% ipython --no-banner

In [1]: import numpy as np

In [2]: np.set_printoptions(precision=2, suppress=True, linewidth=140, floatmode="fixed")

In [3]: def rd(a):
   ...:     return np.round(a, 2) + 0
   ...: 

In [4]: A = np.loadtxt("sample5.csv", delimiter=",")

In [5]: A
Out[5]: 
array([[  1.70,  -4.70,  -0.26],
       [ -0.49,  -2.02,   1.44],
       [  2.15, -10.13,   1.80],
       [ -0.68,  -1.99,   2.47],
       [  8.83,  -8.03,  -7.60],
       [  6.05,  -4.67,  -6.13],
       [  2.06,  -1.12,  -3.31],
       [  0.34, -10.57,   3.68],
       [ 13.81,  -1.22, -17.04],
       [  6.15, -10.05,  -3.62],
       [  7.88,  -4.29,  -8.22],
       [  4.42,  -9.99,  -1.90],
       [  6.39,  -3.14,  -7.02],
       [  9.51,  -7.73,  -9.94],
       [  0.29,  -9.49,   4.53],
       [ -0.58,  -8.20,   4.43]])

In [6]: x0 = np.array([1, 2, 2])

In [7]: y = A @ x0

In [8]: coef, lr = np.zeros(3), 1 / np.linalg.norm(A, 2) ** 2

In [9]: for i in range(200):
   ...:     coef -= lr * A.T @ (A @ coef - y)
   ...:     if i % 50 == 0: print(i, round(np.linalg.norm(A @ coef - y), 2))
   ...: 
0 10.27
50 2.78
100 2.65
150 2.52

In [10]: rd(coef)
Out[10]: array([-0.55,  1.49,  0.82])

In [11]: Ac = (A - A.mean(axis=0)) / A.std(axis=0)

In [12]: Ac.std(axis=0)
Out[12]: array([1.00, 1.00, 1.00])

In [13]: coef = np.linalg.lstsq(np.delete(Ac, 1, axis=1), Ac[:, 1])[0]

In [14]: np.abs(coef).argmax()
Out[14]: np.int64(1)

In [15]: U, sigma, Vt = np.linalg.svd(A)

In [16]: np.argmax(sigma[:-1] / (sigma[1:] + 1e-6)) + 1
Out[16]: np.int64(2)

In [17]: rd(sigma)
Out[17]: array([37.89, 24.61,  1.19])

In [18]: A2 = U[:, :2] @ np.diag(sigma[:2]) @ Vt[:2]

In [19]: rd(np.linalg.norm(A - A2) / np.linalg.norm(A))
Out[19]: np.float64(0.03)

In [20]: rd(np.linalg.norm(A - A2, 2)), rd(sigma[2])
Out[20]: (np.float64(1.19), np.float64(1.19))

In [21]: rd(np.abs(A - A2).max())
Out[21]: np.float64(0.49)

In [22]: np.linalg.matrix_rank(A2)
Out[22]: np.int64(2)

In [23]: D = np.linalg.norm(A[:, None] - A[None], axis=-1)

In [24]: D.shape
Out[24]: (16, 16)

In [25]: D.mean(axis=1).argmax()
Out[25]: np.int64(8)

In [26]: D[8].round(6).argsort(kind="stable")[:4]
Out[26]: array([ 8, 13, 10, 12])

In [27]: m1 = np.loadtxt("w.csv", delimiter=",")

In [28]: rd(m1)
Out[28]: 
array([[-0.31,  0.15,  0.60,  0.88,  0.66],
       [ 0.15,  1.04,  0.21, -0.09,  0.45],
       [ 0.60,  0.21, -0.35,  1.28,  0.13],
       [ 0.88, -0.09,  1.28, -0.77,  0.68],
       [ 0.66,  0.45,  0.13,  0.68,  0.39]])

In [29]: w, V = np.linalg.eigh(m1)

In [30]: x0 = np.array([1, 2, 0, 0, -2])

In [31]: rd(x0 @ m1 @ x0)
Out[31]: np.float64(-0.27)

In [32]: (np.sign(V[:, -1].round(6)) == np.sign(V[0, -1].round(6))).astype(int)
Out[32]: array([1, 1, 1, 1, 1])

In [33]: rd(V * np.abs(w) @ V.T)
Out[33]: 
array([[ 1.23,  0.15,  0.28,  0.08,  0.27],
       [ 0.15,  1.08, -0.03,  0.20,  0.37],
       [ 0.28, -0.03,  1.20, -0.34,  0.74],
       [ 0.08,  0.20, -0.34,  1.80,  0.25],
       [ 0.27,  0.37,  0.74,  0.25,  0.68]])

In [34]: rd(np.linalg.eigvalsh(m1[1:, 1:]))
Out[34]: array([-1.97,  0.00,  0.81,  1.47])

In [35]: rd(np.trace(np.linalg.pinv(m1) @ m1))
Out[35]: np.float64(4.0)

In [36]: np.unique(m1.round(6), axis=0).shape
Out[36]: (5, 5)

In [37]: rd(m1 @ np.linalg.pinv(m1) @ m1)
Out[37]: 
array([[-0.31,  0.15,  0.60,  0.88,  0.66],
       [ 0.15,  1.04,  0.21, -0.09,  0.45],
       [ 0.60,  0.21, -0.35,  1.28,  0.13],
       [ 0.88, -0.09,  1.28, -0.77,  0.68],
       [ 0.66,  0.45,  0.13,  0.68,  0.39]])

In [38]: rd(np.linalg.norm(m1, axis=1))
Out[38]: array([1.30, 1.17, 1.48, 1.86, 1.13])

In [39]: rd(np.linalg.norm(m1[0] - m1[1]))
Out[39]: np.float64(1.47)

In [40]: rd(np.linalg.norm(m1, "nuc"))
Out[40]: np.float64(6.0)

In [41]: rd(np.linalg.norm(m1) ** 2 / np.linalg.norm(m1, 2) ** 2)
Out[41]: np.float64(2.5)

In [42]: rd(np.linalg.matrix_power(m1, 2))
Out[42]: 
array([[ 1.70,  0.45,  0.84,  0.25,  0.79],
       [ 0.45,  1.36,  0.18,  0.68,  0.72],
       [ 0.84,  0.18,  2.19, -0.84,  1.36],
       [ 0.25,  0.68, -0.84,  3.48,  0.45],
       [ 0.79,  0.72,  1.36,  0.45,  1.27]])

In [43]: rd((m1 + m1.T) / 2)
Out[43]: 
array([[-0.31,  0.15,  0.60,  0.88,  0.66],
       [ 0.15,  1.04,  0.21, -0.09,  0.45],
       [ 0.60,  0.21, -0.35,  1.28,  0.13],
       [ 0.88, -0.09,  1.28, -0.77,  0.68],
       [ 0.66,  0.45,  0.13,  0.68,  0.39]])

In [44]: rd(np.linalg.det(m1))
Out[44]: np.float64(0.0)

In [45]: rd(np.trace(m1))
Out[45]: np.float64(0.0)

In [46]: rd(np.abs(np.linalg.eigvals(m1)).max())
Out[46]: np.float64(2.0)

In [47]: np.allclose(m1 @ m1.T, m1.T @ m1)
Out[47]: True

In [48]: rd(m1 @ m1)
Out[48]: 
array([[ 1.70,  0.45,  0.84,  0.25,  0.79],
       [ 0.45,  1.36,  0.18,  0.68,  0.72],
       [ 0.84,  0.18,  2.19, -0.84,  1.36],
       [ 0.25,  0.68, -0.84,  3.48,  0.45],
       [ 0.79,  0.72,  1.36,  0.45,  1.27]])

In [49]: A2 = np.array([[-2, -1], [-2, -2]])

In [50]: Z = np.kron(A2, m1)

In [51]: Z.shape
Out[51]: (10, 10)

In [52]: np.linalg.matrix_rank(Z)
Out[52]: np.int64(8)

In [53]: rd(Z)
Out[53]: 
array([[ 0.62, -0.29, -1.21, -1.76, -1.32,  0.31, -0.15, -0.60, -0.88, -0.66],
       [-0.29, -2.08, -0.41,  0.18, -0.91, -0.15, -1.04, -0.21,  0.09, -0.45],
       [-1.21, -0.41,  0.70, -2.56, -0.25, -0.60, -0.21,  0.35, -1.28, -0.13],
       [-1.76,  0.18, -2.56,  1.54, -1.35, -0.88,  0.09, -1.28,  0.77, -0.68],
       [-1.32, -0.91, -0.25, -1.35, -0.79, -0.66, -0.45, -0.13, -0.68, -0.39],
       [ 0.62, -0.29, -1.21, -1.76, -1.32,  0.62, -0.29, -1.21, -1.76, -1.32],
       [-0.29, -2.08, -0.41,  0.18, -0.91, -0.29, -2.08, -0.41,  0.18, -0.91],
       [-1.21, -0.41,  0.70, -2.56, -0.25, -1.21, -0.41,  0.70, -2.56, -0.25],
       [-1.76,  0.18, -2.56,  1.54, -1.35, -1.76,  0.18, -2.56,  1.54, -1.35],
       [-1.32, -0.91, -0.25, -1.35, -0.79, -1.32, -0.91, -0.25, -1.35, -0.79]])

In [54]: W0 = np.load("run9.npy")

In [55]: W0
Out[55]: 
array([[-75,   0,   5,   1],
       [  5, -58,   4,   0],
       [  1,   0, -60,   0],
       [  1,   4,   1, -96]])

In [56]: w, V = np.linalg.eig(W0)

In [57]: rd(w)
Out[57]: array([-96.02, -75.33, -57.95, -59.69])

In [58]: rd(W0 @ V[:, 0] - w[0] * V[:, 0])
Out[58]: array([0.00, 0.00, 0.00, 0.00])

In [59]: A2 = W0[0, 0] * W0[1:] - np.outer(W0[1:, 0], W0[0])

In [60]: A2
Out[60]: 
array([[   0, 4350, -325,   -5],
       [   0,    0, 4495,   -1],
       [   0, -300,  -80, 7199]])

In [61]: np.linalg.matrix_rank(A2), np.linalg.matrix_rank(W0)
Out[61]: (np.int64(3), np.int64(4))

In [62]: np.flatnonzero(~A2.round(6).any(axis=1))
Out[62]: array([], dtype=int64)

In [63]: K = np.loadtxt("mat.csv", delimiter=",")

In [64]: K
Out[64]: 
array([[ 0.00,  9.00,  6.00],
       [ 0.00,  6.00,  0.00],
       [ 1.00,  3.00,  3.00],
       [ 0.00,  3.00,  0.00],
       [ 1.00, 12.00, 12.00],
       [ 0.00,  3.00,  0.00],
       [ 2.00,  3.00,  6.00],
       [ 1.00,  3.00,  3.00],
       [ 0.00,  6.00,  3.00],
       [ 1.00,  9.00,  9.00],
       [ 0.00,  9.00,  3.00],
       [ 0.00,  6.00,  3.00],
       [ 2.00,  9.00, 12.00],
       [ 0.00,  9.00,  6.00],
       [ 2.00,  3.00,  6.00],
       [ 1.00, 12.00, 12.00],
       [ 0.00,  9.00,  3.00],
       [ 2.00,  3.00,  6.00],
       [ 0.00, 12.00,  9.00],
       [ 0.00, 12.00,  9.00],
       [ 2.00,  9.00, 12.00],
       [ 0.00, 12.00,  9.00]])

In [65]: Ac = K - K.mean(axis=0)

In [66]: U, sigma, Vt = np.linalg.svd(Ac, full_matrices=False)

In [67]: rd(np.abs(Vt[-1]))
Out[67]: array([0.94, 0.25, 0.25])

In [68]: (np.sign(U[:, 0]) == np.sign(U[0, 0])).astype(int)
Out[68]: array([1, 0, 0, 0, 1, 0, 0, 0, 0, 1, 0, 0, 1, 1, 0, 1, 0, 0, 1, 1, 1, 1])

In [69]: np.searchsorted(np.cumsum(sigma ** 2) / (sigma ** 2).sum(), 0.9) + 1
Out[69]: np.int64(2)

In [70]: np.abs(Vt[0]).argmax()
Out[70]: np.int64(2)

In [71]: rd(Ac.mean(axis=0))
Out[71]: array([0.00, 0.00, 0.00])
